% python3 -q
>>> import numpy as np
>>> np.set_printoptions(suppress=True, linewidth=140)
>>> E = np.load("sample16.npy")
>>> E
array([[ 9, -6,  9,  3, -6,  9,  0,  0, -6, -3,  9, -6],
       [ 6, -4,  6,  2, -4,  6,  0,  0, -4, -2,  6, -4],
       [ 3, -2,  3,  1, -2,  3,  0,  0, -2, -1,  3, -2],
       [ 3, -2,  3,  1, -2,  3,  0,  0, -2, -1,  3, -2],
       [ 0,  0,  0,  0,  0,  0,  0,  0,  0,  0,  0,  0],
       [ 3, -2,  3,  1, -2,  3,  0,  0, -2, -1,  3, -2],
       [ 9, -6,  9,  3, -6,  9,  0,  0, -6, -3,  9, -6],
       [ 6, -4,  6,  2, -4,  6,  0,  0, -4, -2,  6, -4],
       [ 3, -2,  3,  1, -2,  3,  0,  0, -2, -1,  3, -2],
       [ 6, -4,  6,  2, -4,  6,  0,  0, -4, -2,  6, -4],
       [ 3, -2,  3,  1, -2,  3,  0,  0, -2, -1,  3, -2],
       [ 3, -2,  3,  1, -2,  3,  0,  0, -2, -1,  3, -2],
       [ 6, -4,  6,  2, -4,  6,  0,  0, -4, -2,  6, -4]])
>>> # null space of dimension 11
>>> T = np.stack([E, -1 * E, E[::-1]])
>>> np.einsum("bij,cij->bc", T, T)
array([[ 2160, -2160,  1890],
       [-2160,  2160, -1890],
       [ 1890, -1890,  2160]])
>>> np.linalg.matrix_rank(T.reshape(3, -1))
np.int64(2)
>>> np.linalg.matrix_rank(T)
array([1, 1, 1])
>>> np.round(np.linalg.norm(T, axis=(1, 2)), 2)
array([46.48, 46.48, 46.48])
>>> def softmax(z):
...     e = np.exp(z - z.max(axis=-1, keepdims=True))
...     return e / e.sum(axis=-1, keepdims=True)
... 
>>> np.round(softmax(E[2]), 2) + 0
array([0.23, 0.  , 0.23, 0.03, 0.  , 0.23, 0.01, 0.01, 0.  , 0.  , 0.23, 0.  ])
>>> np.round(softmax(E).sum(axis=1), 2)
array([1., 1., 1., 1., 1., 1., 1., 1., 1., 1., 1., 1., 1.])
>>> print(np.round(softmax(E[2] + 5), 2) + 0)
[0.23 0.   0.23 0.03 0.   0.23 0.01 0.01 0.   0.   0.23 0.  ]
>>> att = E @ E.T / np.sqrt(12)
>>> softmax(att).round(6).argmax(axis=1)
array([0, 0, 0, 0, 0, 0, 0, 0, 0, 0, 0, 0, 0])
>>> np.unique(E.round(6), axis=0).shape
(4, 12)
>>> np.allclose(E[:-1].T @ np.linalg.lstsq(E[:-1].T, E[-1])[0], E[-1])
True
>>> cov = E.T @ E
>>> np.diag(cov)
array([360, 160, 360,  40, 160, 360,   0,   0, 160,  40, 360, 160])
>>> np.trace(cov), (E ** 2).sum()
(np.int64(2160), np.int64(2160))
>>> np.allclose(cov, cov.T)
True
>>> J = np.load("case11.npy")
>>> J
array([[ -1.2,  -1. ,   0.8,  -0.6,   0.3,   1.6,  -1.5,   1.3,  -0.4],
       [ -1.4,   0. ,   0.8,   1.1,  -1. ,  -0.4,  -0.6,   0.4,  -0.1],
       [  0.4,   1.1,   1.2,   0.5,  -0.7,  -0.8,   2.3,  -0.8,   0.6],
       [  0.1,   0.9,   0. ,   2.1,   1. ,   0.8,  -0.3,  -0.5,   0.1],
       [ -1.2,   0. ,  -0.9,   1.5,   1.6,   0.7,   0.9,  -1.9,  -1.1],
       [  0. ,  -1.1,  -0.4,  -0.6,   0.5,   0.3,   0. ,  -0.7,  -0.3],
       [ -0.2,   2.3,  -2. ,  -0.4,  -0.5,   0.3,   0. ,  -0.2,   0.8],
       [ -0.5,  -1.2,  -0.9,  -0.2,   0.2,  -0.7,   0.3,  -0.6,  -0.3],
       [  0.8,   2.2,   0.6,  -0.9,   0.2,   0.5,   0.2,  -0.9,   0.6],
       [ -0.2,  -0.3,   0.2,   0.4,  -2.1,   2.5,   0.2,  -0.1,   0. ],
       [ -0.8,   0.7,  -0.6,   1.4,  -1.4,   0.1,  -0.1,  -1.1,   0. ],
       [ -0.3,   1.1,  -0.1,   1.6,   0. ,   0.8,  -0.9,   0.9,  -0.4],
       [-14. ,  30. , -14. , -38. ,  34. ,   0. ,  14. ,  36. ,  14. ],
       [  0.2,   0.6,   1.9,  -1.2,  -0.1,  -0.8,  -3.2,   0.6,   0.4],
       [ -1. ,  -1.6,   1.3,  -0.2,  -0.3,   1.2,  -0.3,   0.9,   0.7],
       [  1.5,  -1.2,  -0.1,   1.2,  -1.2,   1.4,   0.7,   1.3,   0.4]])
>>> # row 12 is much longer than the rest
>>> x = np.array([1, 3, 1, 3, 0, 1, 1, 1, 0])
>>> rhs = J @ x
>>> np.round(np.linalg.lstsq(J, rhs)[0], 2) + 0
array([1., 3., 1., 3., 0., 1., 1., 1., 0.])
>>> try:
...     np.linalg.solve(J, rhs)
... except np.linalg.LinAlgError as e:
...     print(e)
... 
Last 2 dimensions of the array must be square
>>> np.round(np.linalg.solve(J.T @ J, J.T @ rhs), 2) + 0
array([1., 3., 1., 3., 0., 1., 1., 1., 0.])
>>> print(np.round(np.linalg.pinv(J) @ J, 2) + 0)
[[1. 0. 0. 0. 0. 0. 0. 0. 0.]
 [0. 1. 0. 0. 0. 0. 0. 0. 0.]
 [0. 0. 1. 0. 0. 0. 0. 0. 0.]
 [0. 0. 0. 1. 0. 0. 0. 0. 0.]
 [0. 0. 0. 0. 1. 0. 0. 0. 0.]
 [0. 0. 0. 0. 0. 1. 0. 0. 0.]
 [0. 0. 0. 0. 0. 0. 1. 0. 0.]
 [0. 0. 0. 0. 0. 0. 0. 1. 0.]
 [0. 0. 0. 0. 0. 0. 0. 0. 1.]]
>>> rng = np.random.default_rng(73046)
>>> rhs = rhs + 0.05 * rng.normal(size=16)
>>> rhs.round(2)
array([-3.9 ,  2.14,  7.07,  9.08,  2.03, -5.98,  3.63, -6.53,  5.19,  2.9 ,  3.8 ,  8.48, -1.98, -3.13, -3.3 ,  4.91])
>>> coef, *_ = np.linalg.lstsq(J, rhs)
>>> [round(float(np.linalg.norm(np.linalg.solve(J.T @ J + lam * np.eye(9), J.T @ rhs))), 2) for lam in (0, 1, 10, 100)]
[4.8, 4.47, 2.97, 0.77]
>>> print(coef.round())
[ 1.  3.  1.  3. -0.  1.  1.  1.  0.]
>>> coef.round(2)
array([ 1.02,  3.  ,  0.98,  3.01, -0.01,  0.99,  1.  ,  1.01,  0.05])
>>> round(np.linalg.norm(rhs - J @ coef), 2)
np.float64(0.17)
>>> left, sv, vt = np.linalg.svd(J)
>>> np.argmax(sv[:-1] / (sv[1:] + 1e-6)) + 1
np.int64(1)
>>> sv.round(2)
array([74.76,  5.93,  4.74,  4.53,  4.21,  3.06,  2.83,  2.77,  1.13])
>>> Y = left[:, :1] @ np.diag(sv[:1]) @ vt[:1]
>>> round(float(np.linalg.norm(J - Y) / np.linalg.norm(J)), 2)
0.15
>>> Y = J / np.linalg.norm(J, axis=1, keepdims=True)
>>> cov = Y @ Y.T
>>> round(float(np.degrees(np.arccos(np.clip(cov[2, 7], -1, 1)))), 2)
102.11
>>> cov[2].round(2) + 0
array([-0.69,  0.03,  1.  ,  0.06,  0.04, -0.42,  0.06, -0.21,  0.43,  0.  ,  0.24, -0.23, -0.08, -0.34, -0.26,  0.03])
>>> np.argwhere(np.triu(np.abs(cov) > 0.95, 1))
array([], shape=(0, 2), dtype=int64)
>>> (cov - 2 * np.eye(16)).round(6).argmax(axis=1)
array([14, 10,  8, 11,  3,  7,  8,  5,  6, 15,  1,  3,  6,  0,  0,  9])
>>> X = np.loadtxt("m.csv", delimiter=",")
>>> X
array([[2., 2., 3., 1., 2., 1., 1., 2.],
       [0., 2., 0., 1., 3., 3., 3., 2.],
       [0., 0., 2., 1., 0., 3., 2., 0.],
       [0., 0., 0., 3., 3., 1., 2., 0.],
       [0., 0., 0., 0., 3., 2., 3., 2.],
       [0., 0., 0., 0., 0., 1., 3., 2.],
       [0., 0., 0., 0., 0., 0., 1., 2.],
       [0., 0., 0., 0., 0., 0., 0., 1.]])
>>> # triangular
>>> W = np.array([[-1, -1, 1],
...     [-3, -3, 0],
...     [2, -2, -2],
...     [1, -3, 3],
...     [-3, -3, 1],
...     [1, 3, -2],
...     [2, -2, 3],
...     [-3, 3, -3]])
>>> coef = np.array([1, 2, -1])
>>> act = np.maximum(X @ W + coef, 0)
>>> print(np.round((act > 0).mean(axis=0), 2))
[0.25 0.38 0.38]
>>> np.linalg.matrix_rank(act)
np.int64(3)
>>> C = np.array([[7, 6, 8], [9, 4, 0], [2, 3, 9]])
>>> W @ C
array([[-14,  -7,   1],
       [-48, -30, -24],
       [ -8,  -2,  -2],
       [-14,   3,  35],
       [-46, -27, -15],
       [ 30,  12, -10],
       [  2,  13,  43],
       [  0, -15, -51]])
>>> th = np.radians(15)
>>> Rm = np.eye(8)
>>> Rm[4, 4] = Rm[3, 3] = np.cos(th)
>>> Rm[4, 3], Rm[3, 4] = -np.sin(th), np.sin(th)
>>> Rm.round(2)
array([[ 1.  ,  0.  ,  0.  ,  0.  ,  0.  ,  0.  ,  0.  ,  0.  ],
       [ 0.  ,  1.  ,  0.  ,  0.  ,  0.  ,  0.  ,  0.  ,  0.  ],
       [ 0.  ,  0.  ,  1.  ,  0.  ,  0.  ,  0.  ,  0.  ,  0.  ],
       [ 0.  ,  0.  ,  0.  ,  0.97,  0.26,  0.  ,  0.  ,  0.  ],
       [ 0.  ,  0.  ,  0.  , -0.26,  0.97,  0.  ,  0.  ,  0.  ],
       [ 0.  ,  0.  ,  0.  ,  0.  ,  0.  ,  1.  ,  0.  ,  0.  ],
       [ 0.  ,  0.  ,  0.  ,  0.  ,  0.  ,  0.  ,  1.  ,  0.  ],
       [ 0.  ,  0.  ,  0.  ,  0.  ,  0.  ,  0.  ,  0.  ,  1.  ]])
>>> Y = X @ Rm.T
>>> Y.round(2)
array([[ 2.  ,  2.  ,  3.  ,  1.48,  1.67,  1.  ,  1.  ,  2.  ],
       [ 0.  ,  2.  ,  0.  ,  1.74,  2.64,  3.  ,  3.  ,  2.  ],
       [ 0.  ,  0.  ,  2.  ,  0.97, -0.26,  3.  ,  2.  ,  0.  ],
       [ 0.  ,  0.  ,  0.  ,  3.67,  2.12,  1.  ,  2.  ,  0.  ],
       [ 0.  ,  0.  ,  0.  ,  0.78,  2.9 ,  2.  ,  3.  ,  2.  ],
       [ 0.  ,  0.  ,  0.  ,  0.  ,  0.  ,  1.  ,  3.  ,  2.  ],
       [ 0.  ,  0.  ,  0.  ,  0.  ,  0.  ,  0.  ,  1.  ,  2.  ],
       [ 0.  ,  0.  ,  0.  ,  0.  ,  0.  ,  0.  ,  0.  ,  1.  ]])
>>> np.round(np.linalg.svd(X, compute_uv=False), 2), np.round(np.linalg.svd(Y, compute_uv=False), 2)
(array([10.23,  3.97,  3.72,  3.19,  2.01,  1.36,  0.8 ,  0.07]), array([10.23,  3.97,  3.72,  3.19,  2.01,  1.36,  0.8 ,  0.07]))
>>> round(float(np.linalg.det(Rm)), 2), round(float(np.trace(Rm)), 2)
(1.0, 7.93)
>>> feats = np.loadtxt("out18.csv", delimiter=",")
>>> feats
array([[0., 1., 1., 1., 1., 0.],
       [1., 0., 0., 1., 0., 1.],
       [1., 0., 0., 1., 0., 1.],
       [1., 1., 1., 0., 1., 1.],
       [1., 0., 0., 1., 0., 0.],
       [0., 1., 1., 1., 0., 0.]])
>>> # null space of dimension 1
>>> x = np.array([0, 2, 2, 1, 2, -2])
>>> a = np.maximum(feats @ x, 0)
>>> feats * (a > 1e-9)[:, None]
array([[0., 1., 1., 1., 1., 0.],
       [0., 0., 0., 0., 0., 0.],
       [0., 0., 0., 0., 0., 0.],
       [1., 1., 1., 0., 1., 1.],
       [1., 0., 0., 1., 0., 0.],
       [0., 1., 1., 1., 0., 0.]])
>>> a
array([7., 0., 0., 4., 1., 5.])
>>> print(np.round(np.tanh(feats @ x), 2))
[ 1.   -0.76 -0.76  1.    0.76  1.  ]
>>> np.argwhere(np.triu(feats))
array([[0, 1],
       [0, 2],
       [0, 3],
       [0, 4],
       [1, 3],
       [1, 5],
       [2, 3],
       [2, 5],
       [3, 4],
       [3, 5]])
>>> L = np.diag(feats.sum(axis=1)) - feats
>>> print(round(np.linalg.det(L[1:, 1:])))
111
>>> r0, g = feats[3], feats[5]
>>> print(r0 @ g)
2.0
>>> pr = (r0 @ g) / (r0 @ r0) * r0
>>> print(np.linalg.matrix_rank(np.outer(r0, g)))
1
>>> g - pr
array([-0.4,  0.6,  0.6,  1. , -0.4, -0.4])
>>> Y = feats + rng.integers(-2, 3, (6, 5)) @ rng.integers(-2, 3, (5, 6))
>>> Y
array([[  0.,  -6.,   8.,   4.,  10.,   5.],
       [ -3., -10.,   4.,   0.,   4.,  -3.],
       [  1.,   6.,  -8.,  -1., -10.,  -1.],
       [  2.,   0.,   6.,   2.,   5.,   5.],
       [  2.,  -4.,   3.,  -2.,   4.,   2.],
       [  1.,   2.,   2.,  -5.,  -4.,   0.]])
>>> np.linalg.matrix_rank(Y - feats, tol=1e-8)
np.int64(5)
>>> print(np.abs(Y - feats).sum(axis=1))
[31. 27. 28. 17. 17. 13.]
>>> np.round(np.linalg.svd(Y - feats, compute_uv=False), 2) + 0
array([24.2 , 10.34,  7.36,  2.59,  2.32,  0.  ])
>>> np.linalg.lstsq(feats[:-1].T, feats[-1])[2]
np.int32(4)
>>> np.round(feats @ np.linalg.pinv(feats) @ feats, 2) + 0
array([[0., 1., 1., 1., 1., 0.],
       [1., 0., 0., 1., 0., 1.],
       [1., 0., 0., 1., 0., 1.],
       [1., 1., 1., 0., 1., 1.],
       [1., 0., 0., 1., 0., 0.],
       [0., 1., 1., 1., 0., 0.]])
>>> np.unique(feats.round(6), axis=0).shape
(5, 6)
>>> np.allclose(feats[:-1].T @ np.linalg.lstsq(feats[:-1].T, feats[-1])[0], feats[-1])
False
